$ ipython --no-banner

In [1]: import numpy as np

In [2]: np.set_printoptions(precision=2, suppress=True, linewidth=120)

In [3]: def rd(a):
   ...:     return np.round(a, 2) + 0
   ...: 

In [4]: rng = np.random.default_rng(596)

In [5]: K = np.eye(9, dtype=int)[rng.permutation(9)] * np.array([-2, 2, 2, -2, -1, -1, 1, 0, 0])

In [6]: K
Out[6]: 
array([[ 0,  0,  0, -2,  0,  0,  0,  0,  0],
       [ 0,  0,  0,  0,  0,  0,  1,  0,  0],
       [ 0,  0,  0,  0,  0,  0,  0,  0,  0],
       [ 0,  0,  0,  0,  0, -1,  0,  0,  0],
       [-2,  0,  0,  0,  0,  0,  0,  0,  0],
       [ 0,  0,  0,  0, -1,  0,  0,  0,  0],
       [ 0,  2,  0,  0,  0,  0,  0,  0,  0],
       [ 0,  0,  0,  0,  0,  0,  0,  0,  0],
       [ 0,  0,  2,  0,  0,  0,  0,  0,  0]])

In [7]: rd(np.linalg.norm(K, 2) / np.linalg.norm(K))
Out[7]: np.float64(0.46)

In [8]: left, sv, Vt = np.linalg.svd(K)

In [9]: vecs = Vt[:(sv > 1e-8).sum()]

In [10]: vec = K[1] + 4 * K[5] + rng.integers(2) * np.eye(9)[3]

In [11]: print(vec)
[ 0.  0.  0.  1. -4.  0.  1.  0.  0.]

In [12]: print(np.diag(vecs.T @ vecs))
[1. 1. 1. 1. 1. 1. 1. 0. 0.]

In [13]: np.linalg.matrix_rank(np.vstack([K, vec]))
Out[13]: np.int64(7)

In [14]: def softmax(z):
    ...:     e = np.exp(z - z.max(axis=-1, keepdims=True))
    ...:     return e / e.sum(axis=-1, keepdims=True)
    ...: 

In [15]: rd(softmax(K[7]))
Out[15]: array([0.11, 0.11, 0.11, 0.11, 0.11, 0.11, 0.11, 0.11, 0.11])

In [16]: rd(softmax(K).sum(axis=1))
Out[16]: array([1., 1., 1., 1., 1., 1., 1., 1., 1.])

In [17]: rd(softmax(10 * K[7]))
Out[17]: array([0.11, 0.11, 0.11, 0.11, 0.11, 0.11, 0.11, 0.11, 0.11])

In [18]: scores = K @ K.T / np.sqrt(9)

In [19]: rd(softmax(scores)[7] @ K)
Out[19]: array([-0.22,  0.22,  0.22, -0.22, -0.11, -0.11,  0.11,  0.  ,  0.  ])

In [20]: softmax(scores).round(6).argmax(axis=1)
Out[20]: array([0, 1, 0, 3, 4, 5, 6, 0, 8])
